% python3 -q
>>> import numpy as np
>>> np.set_printoptions(suppress=True, linewidth=100)
>>> m1 = 5 * np.eye(4) + np.ones((4, 4))
>>> m1
array([[6., 1., 1., 1.],
       [1., 6., 1., 1.],
       [1., 1., 6., 1.],
       [1., 1., 1., 6.]])
>>> w, vecs = np.linalg.eig(m1)
>>> print(np.round(np.prod(w), 4))
1125.0
>>> W = np.array([[3, 2, 4, -1, 2],
...     [-4, 5, -4, -2, 5],
...     [4, -1, -2, -2, -4],
...     [4, -1, 3, 3, 3]])
>>> b = np.array([3, -2, 2, 0, 2])
>>> act = np.maximum(m1 @ W + b, 0)
>>> np.linalg.matrix_rank(act)
np.int64(4)
>>> (act > 0).mean(axis=0)
array([0.75, 0.5 , 0.5 , 0.25, 0.75])
>>> W2 = np.array([[2, -2, 2], [-2, 0, -1], [0, 0, -1], [0, -1, -1], [-1, 2, 0]])
>>> act @ W2
array([[  6., -14.,  14.],
       [-89.,  66., -28.],
       [ 60., -60.,  60.],
       [ 37., -27.,  29.]])
>>> (act @ W2).round(6).argmax(axis=1)
array([2, 1, 0, 0])
>>> C2 = m1.T @ m1
>>> print(np.trace(C2), (m1 ** 2).sum())
156.0 156.0
>>> np.diag(C2)
array([39., 39., 39., 39.])
>>> C2
array([[39., 14., 14., 14.],
       [14., 39., 14., 14.],
       [14., 14., 39., 14.],
       [14., 14., 14., 39.]])
>>> np.allclose(C2, C2.T)
True
>>> np.linalg.matrix_rank(C2)
np.int64(4)
>>> mat = np.loadtxt("arr.csv", delimiter=",")
>>> print(mat)
[[  0.  -6.  -1.   3.   5.   7.]
 [ -1.  -7.  -2.   2.   4.   6.]
 [ -4. -10.  -5.  -1.   1.   3.]
 [ -2.  -8.  -3.   1.   3.   5.]
 [  1.  -5.   0.   4.   6.   8.]
 [  2.  -4.   1.   5.   7.   9.]]
>>> left, sv, Vt = np.linalg.svd(mat)
>>> np.argmax(sv[:-1] / (sv[1:] + 1e-6)) + 1
np.int64(2)
>>> Y = left[:, :2] @ np.diag(sv[:2]) @ Vt[:2]
>>> round(np.linalg.norm(mat - Y) / np.linalg.norm(mat), 4)
np.float64(0.0)
>>> round(float(np.abs(mat - Y).max()), 4)
0.0
>>> print(Y.round(4) + 0)
[[  0.  -6.  -1.   3.   5.   7.]
 [ -1.  -7.  -2.   2.   4.   6.]
 [ -4. -10.  -5.  -1.   1.   3.]
 [ -2.  -8.  -3.   1.   3.   5.]
 [  1.  -5.   0.   4.   6.   8.]
 [  2.  -4.   1.   5.   7.   9.]]
>>> np.argsort(-np.linalg.norm(mat, axis=0).round(6), kind="stable")[:3]
array([1, 5, 4])
>>> X = np.load("w.npy")
>>> print(X)
[[ 0.754  -1.1529 -0.4641  0.1108  0.7702  1.5086  0.469  -1.0625  1.7906  0.3109]
 [ 2.3698 -2.2388 -1.154  -0.4381  0.4338  2.647   0.3886 -1.5921  2.7511 -0.4546]
 [ 0.255  -0.8902 -0.1461 -0.1737 -0.5422  1.0877  0.8465 -0.0657  1.5095 -0.1703]
 [-0.5285  2.7547  1.3311 -0.7343  0.9567 -1.2872 -1.3532 -0.3379 -1.0549  4.1796]
 [ 0.1758 -1.1282 -0.2348  0.2488 -0.4722  0.7136  0.7957 -0.0162  0.9315 -1.0076]
 [-0.9171  2.2618  0.5008  0.1046  1.4398 -1.8416 -1.4505 -0.1013 -2.251   1.7779]
 [ 0.3307 -1.3656 -1.242   0.6297  0.4971  0.8056  0.486  -0.1467  0.4643 -1.7904]
 [ 0.801   0.4123  0.8536 -0.9244 -0.3535  0.4539 -0.3965 -0.3896  0.9793  1.072 ]
 [-1.3665  1.812   1.1798  0.2036 -0.1876 -1.7957 -0.5311  0.5967 -2.0303  0.5064]]
>>> Y = X / np.linalg.norm(X, axis=1, keepdims=True)
>>> C2 = Y @ Y.T
>>> print(np.round(np.linalg.norm(Y, axis=1), 4))
[1. 1. 1. 1. 1. 1. 1. 1. 1.]
>>> (C2 - 2 * np.eye(9)).round(6).argmax(axis=1)
array([1, 0, 4, 5, 2, 3, 4, 3, 5])
>>> r0 = np.array([2, 0])
>>> np.convolve(X[1], r0)
array([ 4.7396, -4.4776, -2.308 , -0.8762,  0.8676,  5.294 ,  0.7772, -3.1842,  5.5022, -0.9092,
        0.    ])
>>> C2 = X.T @ X
>>> np.round(np.diag(C2), 4)
array([10.0191, 26.429 ,  7.3093,  2.1389,  4.6939, 20.1027,  6.3312,  4.3221, 25.3976, 26.5887])
>>> print(round(float(np.trace(C2)), 4), round(float((X ** 2).sum()), 4))
133.3326 133.3326
>>> np.round(np.linalg.svd(X, compute_uv=False) ** 2, 4)
array([100.0002,  24.9998,   6.2499,   1.5625,   0.3906,   0.0977,   0.0244,   0.0061,   0.0015])
>>> print(np.round(np.linalg.eigvalsh(C2)[::-1], 4) + 0)
[100.0002  24.9998   6.2499   1.5625   0.3906   0.0977   0.0244   0.0061   0.0015   0.    ]
>>> x0 = np.array([0, 0, 0, 0, 3, 2, 0, 1, 1, 0])
>>> (X @ x0).argmax()
np.int64(1)
>>> X @ np.eye(10)[3]
array([ 0.1108, -0.4381, -0.1737, -0.7343,  0.2488,  0.1046,  0.6297, -0.9244,  0.2036])
>>> np.round(X @ x0, 4)
array([ 6.0559,  7.7544,  1.9926, -1.0971,  0.9259, -1.7161,  3.4201,  0.437 , -5.5878])
>>> np.round(X @ (2 * x0), 4)
array([ 12.1118,  15.5088,   3.9852,  -2.1942,   1.8518,  -3.4322,   6.8402,   0.874 , -11.1756])
>>> rng = np.random.default_rng(80)
>>> idx = rng.permutation(4)
>>> idx
array([0, 3, 1, 2])
>>> Y = m1[idx][:, idx]
>>> Y
array([[6., 1., 1., 1.],
       [1., 6., 1., 1.],
       [1., 1., 6., 1.],
       [1., 1., 1., 6.]])
>>> np.trace(Y)
np.float64(24.0)
>>> print(np.allclose(Y, m1))
True
>>> print(round(float(np.linalg.det(Y)), 4), round(np.linalg.det(m1[idx]), 4))
1125.0 1125.0
>>> feats = np.loadtxt("data.csv", delimiter=",")
>>> print(feats)
[[ 2.0638  2.8073  0.319   1.8707 -3.8155 -1.1806 -1.1443  3.2532  1.8818 -2.1313 -3.5162]
 [ 1.5417  2.5797  0.7356  1.76   -2.8272 -1.1669 -1.1301  2.4763  2.162  -1.7567 -2.838 ]
 [ 2.1574  2.6423  0.4446  2.2651 -3.2485 -1.0151 -1.1368  3.4941  2.0371 -1.8786 -2.6965]
 [ 2.6913  2.5355  0.7953  2.3249 -2.8756 -0.6677 -0.7521  2.8412  1.4411 -2.0015 -2.9619]
 [ 2.1945  2.7948  0.9744  1.869  -3.0924 -0.7795 -1.1635  3.2728  2.5107 -1.7977 -2.9388]
 [ 2.051   3.1161  1.3516  1.7424 -2.3328 -0.7621 -0.7679  2.8434  1.9569 -2.0725 -2.7415]
 [ 1.9662  3.2817  0.7469  1.5444 -3.131  -0.776  -0.8179  2.6497  2.3567 -1.9246 -2.6782]
 [ 1.4823  3.1111  1.1455  1.8881 -2.9973 -1.0679 -0.4807  3.0537  1.8885 -2.383  -2.8178]
 [ 2.3498  3.1275  1.2234  2.321  -3.1292 -0.9909 -1.1979  3.2246  1.9231 -2.072  -2.4883]
 [ 1.6872  3.2468  1.4796  1.8028 -3.0043 -0.9085 -1.5325  2.3338  1.7369 -2.0555 -2.8961]
 [ 2.3454  2.83    1.4838  1.8541 -2.5624 -1.7139 -1.2582  2.6962  1.4608 -1.5786 -2.7202]
 [ 2.2868  2.6966  1.4233  2.0725 -3.1377 -1.0399 -0.9448  3.2405  1.6506 -2.1475 -2.922 ]
 [ 2.9125 -0.0485  0.2257 -3.7521 -1.7564  1.3624  0.407   2.2134  2.3443 -1.8302  3.1135]
 [ 3.3047  0.1424 -0.0185 -3.1764 -2.3039  1.6865 -0.1608  1.4996  1.5459 -1.9546  2.7262]
 [ 2.5577  0.1458  1.1392 -3.0502 -1.482   0.6539  0.1203  2.0986  2.2525 -1.6061  3.0178]
 [ 2.7656  0.2996  0.2405 -3.1119 -1.829   1.1771  0.262   2.0232  1.7441 -1.7258  2.8749]
 [ 2.8198 -0.8745 -0.0865 -2.7611 -1.6978  0.9043  0.6093  2.0276  1.7737 -1.7433  2.7432]
 [ 3.1662 -0.1759 -0.2584 -3.3037 -2.2559  0.6115 -0.0958  2.191   2.4227 -1.9361  3.0671]
 [ 3.1396  0.2153  0.12   -2.4857 -2.1504  0.9607 -0.37    1.7688  1.9898 -1.6361  2.9279]
 [ 2.8152  0.146  -0.1202 -3.6108 -2.0015  0.9185  0.1594  1.5503  2.0025 -1.2526  3.049 ]
 [ 2.2678 -0.3246  0.4484 -3.6522 -1.9921  1.2115  0.2829  1.679   2.1947 -2.2481  3.1202]
 [ 2.9483 -0.2762 -0.1939 -2.7535 -1.9175  1.2373  0.0755  2.3928  2.1011 -1.3517  2.7959]
 [ 3.0969 -0.5826  0.1163 -2.7777 -2.2562  1.0194 -0.3698  1.9713  2.0796 -1.8738  3.0665]
 [ 2.5713  0.1079 -0.4322 -2.9246 -1.6234  0.7744  0.3564  1.341   1.9928 -1.7466  2.7699]]
>>> w, vecs = np.linalg.eigh(m1)
>>> x0 = np.array([0, -2, 0, -2])
>>> np.round(vecs * np.sqrt(w) @ vecs.T, 4)
array([[2.4271, 0.191 , 0.191 , 0.191 ],
       [0.191 , 2.4271, 0.191 , 0.191 ],
       [0.191 , 0.191 , 2.4271, 0.191 ],
       [0.191 , 0.191 , 0.191 , 2.4271]])
>>> print(x0 @ m1 @ x0)
56.0
>>> x0 @ m1 @ x0 / (x0 @ x0), np.round(w[0], 4), round(w[-1], 4)
(np.float64(7.0), np.float64(5.0), np.float64(9.0))
>>> Ac = feats - feats.mean(axis=0)
>>> left, sv, Vt = np.linalg.svd(Ac, full_matrices=False)
>>> np.searchsorted(np.cumsum(sv ** 2) / (sv ** 2).sum(), 0.9) + 1
np.int64(1)
>>> sv.round(4)
array([21.5847,  2.407 ,  1.8995,  1.7559,  1.6422,  1.531 ,  1.2854,  1.0325,  0.913 ,  0.7102,
        0.4374])
>>> np.round(feats.sum(axis=0), 4)
array([ 59.183 ,  33.5441,  13.3034, -14.0449, -59.42  ,   0.4485, -11.0503,  58.1361,  47.4499,
       -44.7045,   1.0566])
>>> np.linalg.matrix_rank(feats)
np.int64(11)
>>> np.round(np.linalg.svd(feats, compute_uv=False), 4)
array([26.4467, 21.1589,  2.3324,  1.8986,  1.7508,  1.5371,  1.2858,  1.1286,  0.9378,  0.8081,
        0.4468])
>>> np.abs(feats).max()
np.float64(3.8155)
>>> np.round(feats.mean(axis=0), 4)
array([ 2.466 ,  1.3977,  0.5543, -0.5852, -2.4758,  0.0187, -0.4604,  2.4223,  1.9771, -1.8627,
        0.044 ])
>>> np.round(np.linalg.norm(feats), 4)
np.float64(34.1505)
>>> idx = feats[:, 10] > np.median(feats[:, 10])
>>> r0 = feats[idx].mean(axis=0) - feats[~idx].mean(axis=0)
>>> ((feats - feats.mean(axis=0)) @ r0 > 0).astype(int)
array([0, 0, 0, 0, 0, 0, 0, 0, 0, 0, 0, 0, 1, 1, 1, 1, 1, 1, 1, 1, 1, 1, 1, 1])
>>> print(np.argsort(-np.abs(r0).round(6), kind="stable"))
[10  3  1  5  6  4  7  2  0  9  8]
>>> (((feats - feats.mean(axis=0)) @ r0 > 0) == idx).mean()
np.float64(1.0)
>>> r0.round(4)
array([ 0.7957, -2.9996, -0.9119, -5.0562,  1.074 ,  2.0489,  1.1336, -1.0519,  0.1198,  0.2412,
        5.7906])
>>> idx = rng.permutation(11)
>>> Y = feats[:, idx] * rng.choice([-1, 1], 11)
>>> Y
array([[-1.1806,  1.1443,  2.8073, -2.0638, -1.8707, -1.8818, -3.5162, -3.8155,  2.1313, -3.2532,
         0.319 ],
       [-1.1669,  1.1301,  2.5797, -1.5417, -1.76  , -2.162 , -2.838 , -2.8272,  1.7567, -2.4763,
         0.7356],
       [-1.0151,  1.1368,  2.6423, -2.1574, -2.2651, -2.0371, -2.6965, -3.2485,  1.8786, -3.4941,
         0.4446],
       [-0.6677,  0.7521,  2.5355, -2.6913, -2.3249, -1.4411, -2.9619, -2.8756,  2.0015, -2.8412,
         0.7953],
       [-0.7795,  1.1635,  2.7948, -2.1945, -1.869 , -2.5107, -2.9388, -3.0924,  1.7977, -3.2728,
         0.9744],
       [-0.7621,  0.7679,  3.1161, -2.051 , -1.7424, -1.9569, -2.7415, -2.3328,  2.0725, -2.8434,
         1.3516],
       [-0.776 ,  0.8179,  3.2817, -1.9662, -1.5444, -2.3567, -2.6782, -3.131 ,  1.9246, -2.6497,
         0.7469],
       [-1.0679,  0.4807,  3.1111, -1.4823, -1.8881, -1.8885, -2.8178, -2.9973,  2.383 , -3.0537,
         1.1455],
       [-0.9909,  1.1979,  3.1275, -2.3498, -2.321 , -1.9231, -2.4883, -3.1292,  2.072 , -3.2246,
         1.2234],
       [-0.9085,  1.5325,  3.2468, -1.6872, -1.8028, -1.7369, -2.8961, -3.0043,  2.0555, -2.3338,
         1.4796],
       [-1.7139,  1.2582,  2.83  , -2.3454, -1.8541, -1.4608, -2.7202, -2.5624,  1.5786, -2.6962,
         1.4838],
       [-1.0399,  0.9448,  2.6966, -2.2868, -2.0725, -1.6506, -2.922 , -3.1377,  2.1475, -3.2405,
         1.4233],
       [ 1.3624, -0.407 , -0.0485, -2.9125,  3.7521, -2.3443,  3.1135, -1.7564,  1.8302, -2.2134,
         0.2257],
       [ 1.6865,  0.1608,  0.1424, -3.3047,  3.1764, -1.5459,  2.7262, -2.3039,  1.9546, -1.4996,
        -0.0185],
       [ 0.6539, -0.1203,  0.1458, -2.5577,  3.0502, -2.2525,  3.0178, -1.482 ,  1.6061, -2.0986,
         1.1392],
       [ 1.1771, -0.262 ,  0.2996, -2.7656,  3.1119, -1.7441,  2.8749, -1.829 ,  1.7258, -2.0232,
         0.2405],
       [ 0.9043, -0.6093, -0.8745, -2.8198,  2.7611, -1.7737,  2.7432, -1.6978,  1.7433, -2.0276,
        -0.0865],
       [ 0.6115,  0.0958, -0.1759, -3.1662,  3.3037, -2.4227,  3.0671, -2.2559,  1.9361, -2.191 ,
        -0.2584],
       [ 0.9607,  0.37  ,  0.2153, -3.1396,  2.4857, -1.9898,  2.9279, -2.1504,  1.6361, -1.7688,
         0.12  ],
       [ 0.9185, -0.1594,  0.146 , -2.8152,  3.6108, -2.0025,  3.049 , -2.0015,  1.2526, -1.5503,
        -0.1202],
       [ 1.2115, -0.2829, -0.3246, -2.2678,  3.6522, -2.1947,  3.1202, -1.9921,  2.2481, -1.679 ,
         0.4484],
       [ 1.2373, -0.0755, -0.2762, -2.9483,  2.7535, -2.1011,  2.7959, -1.9175,  1.3517, -2.3928,
        -0.1939],
       [ 1.0194,  0.3698, -0.5826, -3.0969,  2.7777, -2.0796,  3.0665, -2.2562,  1.8738, -1.9713,
         0.1163],
       [ 0.7744, -0.3564,  0.1079, -2.5713,  2.9246, -1.9928,  2.7699, -1.6234,  1.7466, -1.341 ,
        -0.4322]])
>>> left, _, Vt = np.linalg.svd(feats.T @ Y)
>>> np.round(left @ Vt, 4) + 0
array([[ 0.,  0.,  0., -1.,  0.,  0.,  0.,  0.,  0.,  0.,  0.],
       [ 0.,  0.,  1.,  0.,  0.,  0.,  0.,  0.,  0.,  0.,  0.],
       [ 0.,  0.,  0.,  0.,  0.,  0.,  0.,  0.,  0.,  0.,  1.],
       [ 0.,  0.,  0.,  0., -1.,  0.,  0.,  0.,  0.,  0.,  0.],
       [ 0.,  0.,  0.,  0.,  0.,  0.,  0.,  1.,  0.,  0.,  0.],
       [ 1.,  0.,  0.,  0.,  0.,  0.,  0.,  0.,  0.,  0.,  0.],
       [ 0., -1.,  0.,  0.,  0.,  0.,  0.,  0.,  0.,  0.,  0.],
       [ 0.,  0.,  0.,  0.,  0.,  0.,  0.,  0.,  0., -1.,  0.],
       [ 0.,  0.,  0.,  0.,  0., -1.,  0.,  0.,  0.,  0.,  0.],
       [ 0.,  0.,  0.,  0.,  0.,  0.,  0.,  0., -1.,  0.,  0.],
       [ 0.,  0.,  0.,  0.,  0.,  0.,  1.,  0.,  0.,  0.,  0.]])
